$ python3 -q
>>> import numpy as np
>>> from numpy import linalg as LA
>>> np.set_printoptions(precision=2, suppress=True, linewidth=200, floatmode="fixed")
>>> r0 = np.array([1, 0, 3, 1])
>>> A = r0[np.abs(np.subtract.outer(np.arange(4), np.arange(4)))]
>>> A
array([[1, 0, 3, 1],
       [0, 1, 0, 3],
       [3, 0, 1, 0],
       [1, 3, 0, 1]])
>>> # symmetric, so the eigenvalues are real
>>> vals, V = LA.eigvalsh(A)
Traceback (most recent call last):
  File "<python-input-7>", line 1, in <module>
    vals, V = LA.eigvalsh(A)
    ^^^^^^^
ValueError: too many values to unpack (expected 2)
>>> vals, V = LA.eigh(A)
>>> np.round(V.T @ A @ V, 2) + 0
array([[-2.54,  0.00,  0.00,  0.00],
       [ 0.00, -1.54,  0.00,  0.00],
       [ 0.00,  0.00,  3.54,  0.00],
       [ 0.00,  0.00,  0.00,  4.54]])
>>> LA.eigvalsh(A + 5 * np.eye(4))
array([2.46, 3.46, 8.54, 9.54])
>>> LA.svd(A, compute_uv=False)
array([4.54, 3.54, 2.54, 1.54])
>>> round(float(LA.eigvalsh(A).min()), 2)
-2.54
>>> A - A[0]
array([[ 0,  0,  0,  0],
       [-1,  1, -3,  2],
       [ 2,  0, -2, -1],
       [ 0,  3, -3,  0]])
>>> np.abs(A).max()
np.int64(3)
>>> np.round(LA.norm(A), 2)
np.float64(6.48)
>>> np.zeros(4, 4)
Traceback (most recent call last):
  File "<python-input-16>", line 1, in <module>
    np.zeros(4, 4)
    ~~~~~~~~^^^^^^
TypeError: Cannot interpret '4' as a data type
>>> LA.matrix_rank(A)
np.int64(4)
>>> LA.svd(A, compute_uv=False)
array([4.54, 3.54, 2.54, 1.54])
>>> np.count_nonzero(A)
np.int64(10)
>>> A.mean(axis=0)
array([1.25, 1.00, 1.00, 1.25])
>>> np.diff(A, axis=0)
array([[-1,  1, -3,  2],
       [ 3, -1,  1, -3],
       [-2,  3, -1,  1]])
>>> A.shape
(4, 4)
>>> vals, V = LA.eig(A)
>>> np.sort(LA.eigvals(A @ A))
array([ 2.38,  6.46, 12.54, 20.62])
>>> np.round(A @ V[:, 0] - vals[0] * V[:, 0], 2) + 0
array([0.00, 0.00, 0.00, 0.00])
>>> K = np.load("layer14.npy")
>>> K
array([[ 0,  0,  0,  0,  0,  0,  0,  1,  0],
       [ 0,  0,  0,  0,  0,  0,  0,  0,  0],
       [ 0,  0, -1,  0,  0,  0,  0,  0,  0],
       [ 0,  0,  0,  3,  0,  0,  0,  0,  0],
       [-2,  0,  0,  0,  0,  0,  0,  0,  0],
       [ 0,  0,  0,  0,  0,  0, -1,  0,  0],
       [ 0,  0,  0,  0,  0,  0,  0,  0,  3],
       [ 0,  0,  0,  0,  2,  0,  0,  0,  0],
       [ 0,  3,  0,  0,  0,  0,  0,  0,  0]])
>>> # 4 blocks once reordered
>>> np.sort(np.abs(LA.eigvals(K)))
array([0.00, 0.00, 0.00, 0.00, 1.00, 1.59, 1.59, 1.59, 3.00])
>>> assert K == K.T
Traceback (most recent call last):
  File "<python-input-30>", line 1, in <module>
    assert K == K.T
           ^^^^^^^^
ValueError: The truth value of an array with more than one element is ambiguous. Use a.any() or a.all()
>>> LA.determinant(K)
Traceback (most recent call last):
  File "<python-input-31>", line 1, in <module>
    LA.determinant(K)
    ^^^^^^^^^^^^^^
AttributeError: module 'numpy.linalg' has no attribute 'determinant'
>>> np.allclose(K, K.T)
False
>>> round(float(LA.det(K)), 2)
0.0
